% python3 -q
>>> import numpy as np
>>> np.set_printoptions(precision=2, suppress=True, linewidth=120, floatmode="fixed")
>>> def tidy(a):
...     return np.round(a, 2) + 0
... 
>>> X = np.array([[35, 0, 28, 0], [5, 30, 4, 24], [0, 0, 28, 0], [0, 0, 4, 24]])
>>> np.allclose(X, X.T)
False
>>> (X - X.T) / 2
array([[  0.00,  -2.50,  14.00,   0.00],
       [  2.50,   0.00,   2.00,  12.00],
       [-14.00,  -2.00,   0.00,  -2.00],
       [  0.00, -12.00,   2.00,   0.00]])
>>> X @ X
array([[1225,    0, 1764,    0],
       [ 325,  900,  468, 1296],
       [   0,    0,  784,    0],
       [   0,    0,  208,  576]])
>>> np.linalg.matrix_power(X, 2)
array([[1225,    0, 1764,    0],
       [ 325,  900,  468, 1296],
       [   0,    0,  784,    0],
       [   0,    0,  208,  576]])
>>> np.trace(X)
np.int64(117)
>>> hat = np.triu(np.array([[1, 1, -2, 0], [1, -3, 3, -1], [1, -3, -1, -2], [3, 1, -2, -1]]), 1) + np.eye(4)
>>> out = hat @ X @ np.linalg.inv(hat)
>>> np.poly(out)
array([     1.00,   -117.00,   5102.00, -98280.00, 705600.00])
>>> tidy(np.linalg.det(out))
np.float64(705600.0)
>>> hat @ X - X @ hat
array([[ 5.00, -5.00, 18.00, 80.00],
       [ 0.00, -5.00,  0.00, 14.00],
       [ 0.00,  0.00, -8.00,  8.00],
       [ 0.00,  0.00,  0.00,  8.00]])
>>> G = X.T @ X
>>> tidy(np.linalg.eigvalsh(G)[::-1])
array([2548.52, 1648.62,  427.99,  276.87])
>>> tidy(np.linalg.svd(X, compute_uv=False) ** 2)
array([2548.52, 1648.62,  427.99,  276.87])
>>> np.linalg.matrix_rank(G)
np.int64(4)
>>> (X @ X.T).shape
(4, 4)
>>> G
array([[1250,  150, 1000,  120],
       [ 150,  900,  120,  720],
       [1000,  120, 1600,  192],
       [ 120,  720,  192, 1152]])
>>> Uu, sigma, vt = np.linalg.svd(X, full_matrices=False)
>>> np.allclose(Uu * sigma @ vt, X)
True
>>> tidy(vt @ vt.T)
array([[1.00, 0.00, 0.00, 0.00],
       [0.00, 1.00, 0.00, 0.00],
       [0.00, 0.00, 1.00, 0.00],
       [0.00, 0.00, 0.00, 1.00]])
>>> tidy(np.sqrt((sigma ** 2).sum())), tidy(np.linalg.norm(X))
(np.float64(70.01), np.float64(70.01))
>>> tidy(Uu.T @ X @ vt.T)
array([[50.48,  0.00,  0.00,  0.00],
       [ 0.00, 40.60,  0.00,  0.00],
       [ 0.00,  0.00, 20.69,  0.00],
       [ 0.00,  0.00,  0.00, 16.64]])
>>> tidy(Uu.T @ Uu)
array([[1.00, 0.00, 0.00, 0.00],
       [0.00, 1.00, 0.00, 0.00],
       [0.00, 0.00, 1.00, 0.00],
       [0.00, 0.00, 0.00, 1.00]])
>>> np.abs(Uu[:, 0]).round(6).argmax()
np.int64(0)
>>> tidy(sigma / sigma[0])
array([1.00, 0.80, 0.41, 0.33])
>>> Uu.shape, sigma.shape, vt.shape
((4, 4), (4,), (4, 4))
>>> np.einsum("ii->", X)
np.int64(117)
>>> tidy(np.linalg.eigvals(X))
array([30.00, 24.00, 35.00, 28.00])
>>> tidy(np.linalg.det(X[::-1]))
np.float64(705600.0)
>>> np.einsum("ij,ji->", X, X)
np.int64(3485)
>>> m1 = np.loadtxt("dump.csv", delimiter=",")
>>> m1
array([[ -4.00,   0.00,   2.00,  -1.00,   8.00,   2.00,  -1.00,   1.00,  -5.00,   6.00],
       [ -3.00,   9.00,   3.00,   2.00,  -1.00,  -4.00,   5.00,   1.00,   3.00,   4.00],
       [  6.00,   5.00,   8.00,  -7.00,  -7.00,  -3.00,  -3.00,  -3.00,   0.00,   8.00],
       [ -3.00,  -4.00,  -1.00,  -3.00,   1.00,   5.00,  -4.00,   4.00,  -8.00,   8.00],
       [ -2.00,   8.00,   9.00,   7.00,   4.00,   6.00,   3.00,  -7.00,   9.00,  -3.00],
       [  9.00,  -8.00,  -5.00,  -6.00,  -7.00,  -1.00,   3.00,  -6.00,   1.00,   5.00],
       [  9.00,  -7.00,  -1.00,   5.00,  -4.00,  -8.00,   2.00,  -4.00,  -4.00,  -6.00],
       [ -8.00,   4.00,   4.00,   9.00,   9.00,   3.00,   1.00,  -1.00,  -2.00,   9.00],
       [ -6.00,  -2.00,   3.00,  -4.00,   8.00,   5.00,  -6.00,  -5.00,  -4.00,  -8.00],
       [  1.00,   6.00,   2.00,   9.00,  -4.00,  -6.00,  -7.00,  -9.00,  -2.00,  -5.00],
       [  5.00, -27.00,  -7.00,  -7.00,  11.00,  14.00, -16.00,  -2.00, -14.00,  -6.00]])
>>> x = np.array([-2, 1, -1, 1, 1, -2, 1, 1, -1, -1])
>>> target = m1 @ x
>>> tidy(np.linalg.lstsq(m1, target)[0])
array([-2.00,  1.00, -1.00,  1.00,  1.00, -2.00,  1.00,  1.00, -1.00, -1.00])
>>> try:
...     np.linalg.solve(m1, target)
... except np.linalg.LinAlgError as e:
...     print("failed:", e)
... 
failed: Last 2 dimensions of the array must be square
>>> rng = np.random.default_rng(54013)
>>> target = target + 0.1 * rng.normal(size=11)
>>> tidy(target)
array([  8.02,  20.07, -36.97,  -9.10,  -8.18, -40.90,   1.12,  21.06,   2.04,  10.11, -51.84])
>>> beta, *_ = np.linalg.lstsq(m1, target)
>>> beta.round()
array([-2.00,  1.00, -1.00,  1.00,  1.00, -2.00,  1.00,  1.00, -1.00, -1.00])
>>> tidy(m1.T @ (target - m1 @ beta))
array([0.00, 0.00, 0.00, 0.00, 0.00, 0.00, 0.00, 0.00, 0.00, 0.00])
>>> tidy(beta)
array([-2.02,  0.97, -0.99,  1.00,  1.01, -2.05,  0.98,  0.99, -0.97, -0.99])
>>> [round(float(np.linalg.norm(np.linalg.solve(m1.T @ m1 + lam * np.eye(10), m1.T @ target))), 2) for lam in (0, 1, 10, 100)]
[4.01, 3.99, 3.81, 2.87]
